% python3 -q
>>> import numpy as np
>>> np.set_printoptions(precision=1, suppress=True, linewidth=200, floatmode="fixed")
>>> K = np.load("m.npy")
>>> print(K)
[[ 0 -1  3  2 -3  3 -2 -1  2]
 [ 0  0  0 -1 -3 -1  1  0  3]
 [ 0  0  0 -3  0  1 -1  1  1]
 [ 0  0  0  0 -1  2 -1  3  3]
 [ 0  0  0  0  0  0 -2  1 -3]
 [ 0  0  0  0  0  0  1 -3 -2]
 [ 0  0  0  0  0  0  0 -1  2]
 [ 0  0  0  0  0  0  0  0  3]
 [ 0  0  0  0  0  0  0  0  0]]
>>> rank = np.linalg.matrix_rank(K)
>>> print(rank)
7
>>> ns = np.linalg.svd(K)[2][rank:].T
>>> print(np.allclose(K @ ns, 0))
True
>>> print(np.round(K @ ns, 1) + 0)
[[0.0 0.0]
 [0.0 0.0]
 [0.0 0.0]
 [0.0 0.0]
 [0.0 0.0]
 [0.0 0.0]
 [0.0 0.0]
 [0.0 0.0]
 [0.0 0.0]]
>>> print(ns.shape)
(9, 2)
>>> vec = np.array([0, -1, -3, 0, 0, -2, -1, 0, -2])
>>> h1 = np.maximum(K @ vec, 0)
>>> print(np.maximum(K @ (3 * vec), 0))
[ 0  0  0  0 24  9  0  0  0]
>>> print(K.T @ h1)
[  0   0   0   0   0   0 -13  -1 -30]
>>> print(K * (h1 > 1e-9)[:, None])
[[ 0  0  0  0  0  0  0  0  0]
 [ 0  0  0  0  0  0  0  0  0]
 [ 0  0  0  0  0  0  0  0  0]
 [ 0  0  0  0  0  0  0  0  0]
 [ 0  0  0  0  0  0 -2  1 -3]
 [ 0  0  0  0  0  0  1 -3 -2]
 [ 0  0  0  0  0  0  0  0  0]
 [ 0  0  0  0  0  0  0  0  0]
 [ 0  0  0  0  0  0  0  0  0]]
>>> print(h1)
[0 0 0 0 8 3 0 0 0]
>>> U, sv, VT = np.linalg.svd(K)
>>> print(sv.round(1) + 0)
[8.1 5.6 5.1 3.0 2.6 1.4 0.7 0.0 0.0]
>>> out = U[:, :7] @ np.diag(sv[:7]) @ VT[:7]
>>> print(np.round(np.linalg.norm(K - out) / np.linalg.norm(K), 1))
0.0
>>> print(np.round(np.abs(K - out).max(), 1))
0.0
>>> print(np.round(np.trace(np.linalg.pinv(K) @ K), 1))
7.0
>>> print(np.abs(np.diag(np.linalg.qr(K)[1])) > 1e-9)
[False False False False False False False False False]
>>> print(np.allclose(K[:-1].T @ np.linalg.lstsq(K[:-1].T, K[-1])[0], K[-1]))
True
>>> print(np.round(K @ np.linalg.pinv(K) @ K, 1) + 0)
[[ 0.0 -1.0  3.0  2.0 -3.0  3.0 -2.0 -1.0  2.0]
 [ 0.0  0.0  0.0 -1.0 -3.0 -1.0  1.0  0.0  3.0]
 [ 0.0  0.0  0.0 -3.0  0.0  1.0 -1.0  1.0  1.0]
 [ 0.0  0.0  0.0  0.0 -1.0  2.0 -1.0  3.0  3.0]
 [ 0.0  0.0  0.0  0.0  0.0  0.0 -2.0  1.0 -3.0]
 [ 0.0  0.0  0.0  0.0  0.0  0.0  1.0 -3.0 -2.0]
 [ 0.0  0.0  0.0  0.0  0.0  0.0  0.0 -1.0  2.0]
 [ 0.0  0.0  0.0  0.0  0.0  0.0  0.0  0.0  3.0]
 [ 0.0  0.0  0.0  0.0  0.0  0.0  0.0  0.0  0.0]]
>>> print(np.linalg.matrix_rank(K - K[0, 0] * np.eye(9)))
7
>>> print([int(np.linalg.matrix_rank(np.linalg.matrix_power(K, p))) for p in range(1, 10)])
[7, 5, 4, 3, 2, 1, 0, 0, 0]
>>> print(np.sort(np.linalg.eigvals(K)))
[0.0 0.0 0.0 0.0 0.0 0.0 0.0 0.0 0.0]
>>> data = np.load("mat.npy")
>>> print(data)
[[ -2.4   0.2   0.6]
 [  1.2   1.2  -1.3]
 [ -0.5   1.7   1.2]
 [ -0.1  -1.2   1.5]
 [  0.9  -0.6   0.0]
 [  0.4   0.1   0.9]
 [  0.0  -0.6  -0.2]
 [  0.5   1.3   0.0]
 [  0.4   0.1   1.6]
 [ -0.5  -0.1  -1.2]
 [ -0.6  -1.0  -0.3]
 [  0.1   0.3  -0.7]
 [  1.0   0.2  -1.2]
 [ -0.3   0.5  -1.1]
 [  0.7  -0.8   0.2]
 [ -0.1  -1.8   1.2]
 [  0.1  -0.4   1.4]
 [  0.2   0.8   0.9]
 [ -0.2  -0.9  -0.6]
 [ -1.8  -0.5   0.8]
 [  0.4   1.1  -1.0]
 [ -0.3   0.9   1.0]
 [  0.0   0.1  -0.8]
 [ -0.8  -0.3   2.4]
 [  0.8  -0.4   1.1]
 [-26.0  -2.0 -16.0]
 [  1.2  -0.8  -1.3]
 [ -0.2  -0.7   0.7]
 [ -0.4  -0.8  -0.2]
 [  0.1   1.5   0.6]
 [ -1.6   1.3   1.3]
 [ -1.2   0.0  -1.8]
 [  1.2   1.9  -0.2]
 [  0.6   1.2   0.9]
 [ -0.4   0.4  -1.0]
 [  0.4  -0.5  -1.4]
 [ -0.4   1.3   1.8]
 [  1.0   0.0   0.5]
 [ -0.3   2.3  -1.2]
 [ -1.1   1.5   0.1]
 [ -0.2   2.6  -1.0]
 [  0.7  -1.0  -0.4]
 [  0.3  -0.7   0.0]
 [  1.5   2.1  -1.3]
 [  1.1  -0.4  -0.6]
 [  0.5   0.0   0.4]]
>>> labels = data[:, 2] > np.median(data[:, 2])
>>> f = data[labels].mean(axis=0) - data[~labels].mean(axis=0)
>>> print(np.round((((data - data.mean(axis=0)) @ f > 0) == labels).mean(), 1))
0.8
